% python3 -q
>>> import numpy as np
>>> from numpy import linalg as LA
>>> np.set_printoptions(precision=2, suppress=True, linewidth=120, sign=" ")
>>> def rnd(a):
...     return np.round(a, 2) + 0
... 
>>> mat = np.array([[-7, -1, -7, 9, 0, -6, 8, 9, -5],
...     [9, -3, 2, 5, -7, 2, -9, 6, 9],
...     [5, 8, 2, -8, -5, 6, -7, 8, -7],
...     [7, 3, -5, 8, -7, 8, -1, -6, -5],
...     [2, 3, 7, 9, -2, 0, -3, 2, 8],
...     [9, 3, -3, 1, 1, -1, 5, -6, -6],
...     [8, -4, -3, 6, 7, -3, 2, 3, -7],
...     [2, -8, -2, -4, 9, 4, -2, 8, -4],
...     [4, 4, -7, 8, -4, 7, 3, 4, 8],
...     [-5, -3, -1, -1, -8, 9, -7, 7, 9]])
>>> mat[:, 0] = 4 * mat[:, 7]
>>> mat
array([[ 36,  -1,  -7,   9,   0,  -6,   8,   9,  -5],
       [ 24,  -3,   2,   5,  -7,   2,  -9,   6,   9],
       [ 32,   8,   2,  -8,  -5,   6,  -7,   8,  -7],
       [-24,   3,  -5,   8,  -7,   8,  -1,  -6,  -5],
       [  8,   3,   7,   9,  -2,   0,  -3,   2,   8],
       [-24,   3,  -3,   1,   1,  -1,   5,  -6,  -6],
       [ 12,  -4,  -3,   6,   7,  -3,   2,   3,  -7],
       [ 32,  -8,  -2,  -4,   9,   4,  -2,   8,  -4],
       [ 16,   4,  -7,   8,  -4,   7,   3,   4,   8],
       [ 28,  -3,  -1,  -1,  -8,   9,  -7,   7,   9]])
>>> r = LA.matrix_rank(mat)
>>> print(r)
8
>>> N = LA.svd(mat)[2][r:].T
>>> rnd(N @ N.T)
array([[ 0.06,  0.  ,  0.  ,  0.  ,  0.  ,  0.  ,  0.  , -0.24,  0.  ],
       [ 0.  ,  0.  ,  0.  ,  0.  ,  0.  ,  0.  ,  0.  ,  0.  ,  0.  ],
       [ 0.  ,  0.  ,  0.  ,  0.  ,  0.  ,  0.  ,  0.  ,  0.  ,  0.  ],
       [ 0.  ,  0.  ,  0.  ,  0.  ,  0.  ,  0.  ,  0.  ,  0.  ,  0.  ],
       [ 0.  ,  0.  ,  0.  ,  0.  ,  0.  ,  0.  ,  0.  ,  0.  ,  0.  ],
       [ 0.  ,  0.  ,  0.  ,  0.  ,  0.  ,  0.  ,  0.  ,  0.  ,  0.  ],
       [ 0.  ,  0.  ,  0.  ,  0.  ,  0.  ,  0.  ,  0.  ,  0.  ,  0.  ],
       [-0.24,  0.  ,  0.  ,  0.  ,  0.  ,  0.  ,  0.  ,  0.94,  0.  ],
       [ 0.  ,  0.  ,  0.  ,  0.  ,  0.  ,  0.  ,  0.  ,  0.  ,  0.  ]])
>>> LA.matrix_rank(mat.T @ mat), LA.matrix_rank(mat @ mat.T)
(np.int64(8), np.int64(8))
>>> np.allclose(mat @ N, 0)
True
>>> rnd(mat @ N)
array([[ 0.],
       [ 0.],
       [ 0.],
       [ 0.],
       [ 0.],
       [ 0.],
       [ 0.],
       [ 0.],
       [ 0.],
       [ 0.]])
>>> N.shape
(9, 1)
>>> rnd(N[:, 0] / N[np.abs(N[:, 0]).round(6).argmax(), 0])
array([-0.25,  0.  ,  0.  ,  0.  ,  0.  ,  0.  ,  0.  ,  1.  ,  0.  ])
>>> np.allclose(mat[:-1].T @ LA.lstsq(mat[:-1].T, mat[-1])[0], mat[-1])
True
>>> np.abs(np.diag(LA.qr(mat)[1])) > 1e-9
array([ True,  True,  True,  True,  True,  True,  True, False,  True])
>>> np.argsort(-LA.norm(mat, axis=0).round(6), kind="stable")[:3]
array([ 0,  8,  3])
>>> [round(float(x), 2) for x in LA.svd(mat, compute_uv=False)[:3]]
[82.5, 29.19, 23.75]
>>> feats = np.load("layer7.npy")
>>> feats
array([[ -0.55,  -5.84,  -7.67,  -3.9 , -14.2 ,   0.08,   4.85,   8.  ,   1.54],
       [  8.34,   7.76,   3.94,   7.48,  -3.99,   4.05,  -6.22,  -9.02,   6.82],
       [ -4.18,   4.61,  -1.91,   4.04,   0.28,  -1.09, -17.13,   3.98,   5.55],
       [-16.98,   1.04,   0.09,  -3.82,  -3.37,  -7.66,  -2.18,  -0.36,  -4.58],
       [ -3.38,  -2.56,   6.  , -14.69,   2.92,  -2.03,   7.3 ,   2.22,  -7.7 ],
       [  6.72, -12.9 ,   5.03,  -6.07,   1.42,   8.07,  -6.2 ,  -3.38,  -3.11],
       [ -6.49,  -2.11,  -6.67,   7.17,   2.86, -10.18,  -7.22,   0.69,  -9.65],
       [  1.23,   7.77, -13.28,   8.99,   4.25,  -5.45,  -0.07,   5.12,  -2.62],
       [ 13.  ,   5.84,  -3.17,  -0.96,   5.25, -11.56,  -1.72,   0.22,   4.65],
       [ -5.03,  -0.43,   6.13,  -3.5 , -11.25,  -3.89,   6.29,  10.02,  -6.55],
       [ -0.91,  -1.92,  12.09,  -2.03,  -7.18,   9.15,  -5.54,   7.99,  -3.92],
       [ -5.61,  -5.96,   0.49,  -1.83,  -9.48,  -1.04,  -4.03,  -2.78,  14.65],
       [-13.86,   9.19,   3.68,  -7.41,  -2.65,  -0.65,  -1.06,  -0.15,  -6.81],
       [  7.83,  -0.24,  -3.92,   2.3 ,  11.99,  -2.83,  -4.73,   3.51, -11.46],
       [ -0.73,  -4.7 , -10.73,  -3.54,   5.92,   5.45,   7.11,   4.84,  10.54],
       [  9.22,  -0.45,  -7.23,  -4.33, -10.31,   0.84,   0.49, -10.88,   4.27],
       [ -3.17,  10.31,  12.35,   5.3 ,  -3.22,  -7.42,  -1.05,  -4.25,  -4.32],
       [  4.56,   7.45,  -1.08,   3.41,  -3.3 , -12.01,   4.62,  -1.46, -11.5 ],
       [ -2.91,  -9.83,  -5.7 ,  -6.96, -10.3 ,   2.81,  -6.78,  -5.66,   4.7 ],
       [  5.4 ,   2.56,   0.72,  -5.93,  -3.54, -11.12,  10.63,  -8.75,   1.71],
       [  8.65,   0.22,   7.51,   0.29,   0.67,  13.91,  -3.31,  -1.6 ,   7.84],
       [ -6.81,  12.49,  -1.46,  11.65,   7.25,   1.74,  -1.06,   1.02,   1.41],
       [  5.38,   0.45,  -4.69,  -3.33,  -2.56,  -9.72,  -4.45,   5.11, -13.81],
       [ 10.11,   2.89,  -2.13,  -4.88,   6.68,   5.27,  -2.16,   6.81, -11.73],
       [ -6.38,  -2.14,  -7.58,   3.27,   4.28,   8.49,  -1.38,  -0.26, -13.93],
       [ -8.01,  13.23,   5.95,   5.07,  -6.02,  -3.82,   5.43,   3.43,  -2.74],
       [-10.52,   2.42,   1.18,   6.09,   3.61,   5.73,  -4.22,  11.19,  -7.49],
       [ -7.8 ,  13.16,  -3.34,  -4.73,   9.84,   3.41,  -3.61,  -2.49,  -2.19]])
>>> Xs = (feats - feats.mean(axis=0)) / feats.std(axis=0)
>>> rnd(Xs.std(axis=0))
array([ 1.,  1.,  1.,  1.,  1.,  1.,  1.,  1.,  1.])
>>> np.argwhere(np.abs(Xs) > 2)
array([[  0,   4],
       [  2,   6],
       [  3,   0],
       [  4,   3],
       [  5,   1],
       [  7,   2],
       [ 11,   8],
       [ 15,   7],
       [ 16,   2],
       [ 19,   6],
       [ 20,   5],
       [ 21,   3]])
>>> coef = LA.lstsq(np.delete(Xs, 2, axis=1), Xs[:, 2])[0]
>>> np.abs(coef).argmax()
np.int64(1)
>>> rnd(coef)
array([ 0.01,  0.46, -0.24, -0.41,  0.32, -0.1 , -0.03, -0.18])
>>> basis = feats[[16, 17]].astype(float)
>>> for _ in range(7):
...     idx = LA.norm(feats[:, None] - basis, axis=-1).argmin(axis=1)
...     basis = np.array([feats[idx == j].mean(axis=0) for j in range(2)])
... 
>>> idx
array([ 1,  0,  0,  0,  1,  0,  1,  1,  1,  1,  0,  0,  0,  1,  1,  1,  0,  1,  0,  1,  0,  0,  1,  1,  1,  0,  0,  0])
>>> np.abs(basis[1] - basis[0]).argmax()
np.int64(2)
>>> np.bincount(idx)
array([ 14,  14])
>>> W0 = np.load("a.npy")
>>> print(rnd(W0))
[[ 0.57  0.14  0.    0.29]
 [ 0.5   0.17  0.17  0.17]
 [ 0.    0.33  0.44  0.22]
 [ 0.    0.4   0.4   0.2 ]]
>>> rng = np.random.default_rng(156518)
>>> B = W0 + rng.integers(-2, 3, (4, 2)) @ rng.integers(-2, 3, (2, 4))
>>> rnd(B)
array([[ 1.57,  0.14, -1.  ,  0.29],
       [ 3.5 ,  1.17, -3.83, -1.83],
       [-1.  , -0.67,  2.44,  2.22],
       [ 0.  , -0.6 ,  1.4 ,  2.2 ]])
>>> rnd(B - W0)
array([[ 1.,  0., -1.,  0.],
       [ 3.,  1., -4., -2.],
       [-1., -1.,  2.,  2.],
       [ 0., -1.,  1.,  2.]])
>>> print(LA.matrix_rank(B - W0, tol=1e-8))
2
>>> rnd(LA.svd(B - W0, compute_uv=False))
array([ 6.61,  2.07,  0.  ,  0.  ])
>>> print(np.abs(B - W0).sum(axis=1))
[  2.  10.   6.   4.]
>>> r0, r1 = W0[3], W0[2]
>>> rnd(r0 @ r1)
np.float64(0.36)
>>> pr = (r0 @ r1) / (r0 @ r0) * r0
>>> rnd((r1 - pr) @ r0)
np.float64(0.0)
>>> rnd(r1 - pr)
array([ 0.  , -0.06,  0.05,  0.02])
>>> LA.matrix_rank(np.outer(r0, r1))
np.int64(1)
>>> print(rnd(LA.norm(r0 + r1) ** 2 + LA.norm(r0 - r1) ** 2))
1.44
>>> print(rnd(np.poly(W0)))
[ 1.   -1.38  0.38  0.    0.  ]
>>> rnd(np.einsum("ii->", W0))
np.float64(1.38)
>>> rnd(np.einsum("ij,ji->", W0, W0))
np.float64(1.16)
>>> rnd(np.kron(np.eye(2, dtype=int), W0))
array([[ 0.57,  0.14,  0.  ,  0.29,  0.  ,  0.  ,  0.  ,  0.  ],
       [ 0.5 ,  0.17,  0.17,  0.17,  0.  ,  0.  ,  0.  ,  0.  ],
       [ 0.  ,  0.33,  0.44,  0.22,  0.  ,  0.  ,  0.  ,  0.  ],
       [ 0.  ,  0.4 ,  0.4 ,  0.2 ,  0.  ,  0.  ,  0.  ,  0.  ],
       [ 0.  ,  0.  ,  0.  ,  0.  ,  0.57,  0.14,  0.  ,  0.29],
       [ 0.  ,  0.  ,  0.  ,  0.  ,  0.5 ,  0.17,  0.17,  0.17],
       [ 0.  ,  0.  ,  0.  ,  0.  ,  0.  ,  0.33,  0.44,  0.22],
       [ 0.  ,  0.  ,  0.  ,  0.  ,  0.  ,  0.4 ,  0.4 ,  0.2 ]])
>>> print(rnd(LA.eigvals(W0)))
[ 1.  +0.j   0.42+0.j  -0.02+0.1j -0.02-0.1j]
>>> rnd(LA.det(2 * W0)), rnd(LA.det(W0))
(np.float64(0.07), np.float64(0.0))
>>> K = np.load("w.npy")
>>> print(K)
[[-1.  3.  3. -2. -3.  2.]
 [-1. -2. -4. -1. -1.  0.]
 [-2. -5.  1. -3. -2.  1.]
 [ 0.  0.  0.  0.  5. -3.]
 [ 0.  0.  0.  3. -4. -2.]
 [ 0.  0.  0. -1.  0. -1.]]
>>> x0 = np.array([3, 1, -1, 0, 0, 1])
>>> rhs = K @ x0
>>> rhs
array([ -1.,  -1., -11.,  -3.,  -2.,  -1.])
>>> rnd(LA.solve(K, 2 * rhs))
array([ 6.,  2., -2.,  0.,  0.,  2.])
>>> rnd(LA.solve(K, rhs))
array([ 3.,  1., -1.,  0.,  0.,  1.])
>>> G = K.T @ K
>>> print(rnd(LA.svd(K, compute_uv=False) ** 2))
[ 65.97  49.67  33.43  13.35   5.09   0.5 ]
>>> print((K @ K.T).shape)
(6, 6)
>>> x0 = np.array([-2, -1, 1, 0, 1, 3])
>>> rhs = K @ x0
>>> coef, lr = np.zeros(6), 1 / LA.norm(K, 2) ** 2
>>> for i in range(15):
...     coef -= lr * K.T @ (K @ coef - rhs)
...     if i % 5 == 0: print(i, round(LA.norm(K @ coef - rhs), 2))
... 
0 7.61
5 3.17
10 2.4
>>> rnd(coef)
array([-0.29, -0.95,  0.9 , -1.15,  0.52,  2.17])
>>> rnd(LA.cond(K))
np.float64(11.52)
>>> idx = rng.permutation(6)
>>> print(idx)
[ 2  3  5  0  1  4]
>>> B = K[idx][:, idx]
>>> print(np.trace(B))
-7.0
>>> arr = np.load("arr.npy")
>>> arr
array([[ 3.26, -3.03,  1.12,  1.03,  0.11,  1.16, -0.7 , -1.04, -0.03],
       [-1.02,  0.74,  2.17,  1.01,  1.15, -1.97, -0.54, -3.34, -0.99],
       [-0.53,  0.73, -0.24, -3.79, -2.95,  0.97,  0.18,  0.1 ,  0.24],
       [-1.5 , -3.54, -0.82, -0.57,  1.34,  2.04, -0.13, -1.75,  0.42],
       [ 1.64, -2.78,  1.17, -2.79, -1.18,  1.28,  0.54, -0.98,  1.07],
       [-3.12,  1.05, -1.6 ,  0.95, -2.23,  1.37, -1.53, -1.11, -0.51],
       [ 1.47, -0.25, -1.32,  4.39,  0.29,  0.85,  0.21,  0.72,  0.59],
       [ 0.39,  0.3 , -3.1 , -1.55, -0.13, -0.65,  3.44, -0.07,  0.66],
       [-3.86, -0.62,  0.68,  0.42,  0.25, -0.31, -0.42,  1.95, -2.22],
       [-2.55,  1.07, -0.79, -2.23,  1.76, -0.99,  0.25, -1.09,  2.54],
       [-2.34, -1.71,  0.12, -1.11, -0.22, -2.92, -2.11,  0.08, -1.53],
       [-2.74, -1.05,  1.04,  1.93,  1.85, -0.11, -0.87,  2.53,  0.99]])
>>> B = arr + rng.integers(-2, 3, (12, 8)) @ rng.integers(-2, 3, (8, 9))
>>> print(rnd(B))
[[ 12.26   1.97   4.12   1.03  -5.89  -2.84  -6.7    6.96   7.97]
 [ -5.02   0.74   6.17  -6.99   8.15 -15.97  -9.54  -1.34  -0.99]
 [  6.47   2.73  -8.24 -11.79   1.05   0.97  -3.82  -0.9    3.24]
 [-12.5  -11.54  -5.82  -3.57   7.34  -0.96   3.87  -5.75  -0.58]
 [  2.64  -1.78   1.17  -6.79  -2.18   2.28  -0.46  -0.98   6.07]
 [  3.88  11.05  -5.6   -8.05   0.77   3.37  -1.53  -0.11  10.49]
 [ -6.53 -11.25  -3.32   3.39  -0.71   0.85   4.21  -4.28   3.59]
 [ 13.39   4.3   -3.1   -1.55 -12.13  -4.65   1.44   6.93  11.66]
 [ -2.86  -2.62   0.68  -3.58   1.25  -4.31  -6.42   1.95  -4.22]
 [ -8.55  -0.93  -7.79 -10.23   6.76  -6.99   7.25  -7.09   2.54]
 [ -0.34   7.29   8.12  -4.11   6.78   1.08 -10.11   1.08  -0.53]
 [  4.26   9.95   2.04  -3.07   9.85  10.89  -4.87  -0.47   2.99]]
>>> LA.matrix_rank(B - arr, tol=1e-8)
np.int64(8)
>>> rnd(LA.svd(B - arr, compute_uv=False))
array([ 39.06,  27.7 ,  23.92,  21.57,  10.36,   8.94,   4.31,   1.78,   0.  ])
>>> np.abs(B - arr).sum(axis=1)
array([ 49.,  48.,  37.,  45.,  14.,  47.,  35.,  53.,  20.,  47.,  43.,  52.])
>>> x0 = np.array([-2, -1, 1, -2, -1, 2, 1, -1, -2])
>>> rhs = arr @ x0
>>> rnd(LA.solve(arr.T @ arr, arr.T @ rhs))
array([-2., -1.,  1., -2., -1.,  2.,  1., -1., -2.])
>>> rnd(LA.lstsq(arr, rhs)[0])
array([-2., -1.,  1., -2., -1.,  2.,  1., -1., -2.])
>>> rhs = rhs + 0.3 * rng.normal(size=12)
>>> rnd(rhs)
array([ -1.71,   1.48,  12.03,  10.44,   9.03,   7.04, -12.83,   0.01,   8.82,   0.12,   4.06,  -3.66])
>>> coef, *_ = LA.lstsq(arr, rhs)
>>> print(coef.round())
[-2. -1.  1. -2. -1.  2.  1. -1. -2.]
>>> B = np.array([[-1, 2, 3],
...     [2, 2, 3],
...     [-3, -1, -3],
...     [-1, -2, -3],
...     [-3, -1, 3],
...     [-1, 1, 2],
...     [0, 3, -3],
...     [-2, 1, -1],
...     [-3, -1, -1]])
>>> LA.matrix_rank(np.vstack([arr, B.T]))
np.int64(9)
>>> print(np.vstack([arr, B.T]).shape)
(15, 9)
>>> rnd(np.einsum("ij->j", arr))
array([-10.9 ,  -9.09,  -1.57,  -2.31,   0.04,   0.72,  -1.68,  -4.  ,   1.23])
>>> rnd(np.einsum("ij,ij->i", arr, arr))
array([ 25.05,  24.95,  24.98,  24.99,  25.  ,  24.98,  24.96,  24.97,  24.99,  25.02,  25.02,  24.99])
>>> LA.matrix_rank(arr @ B)
np.int64(3)
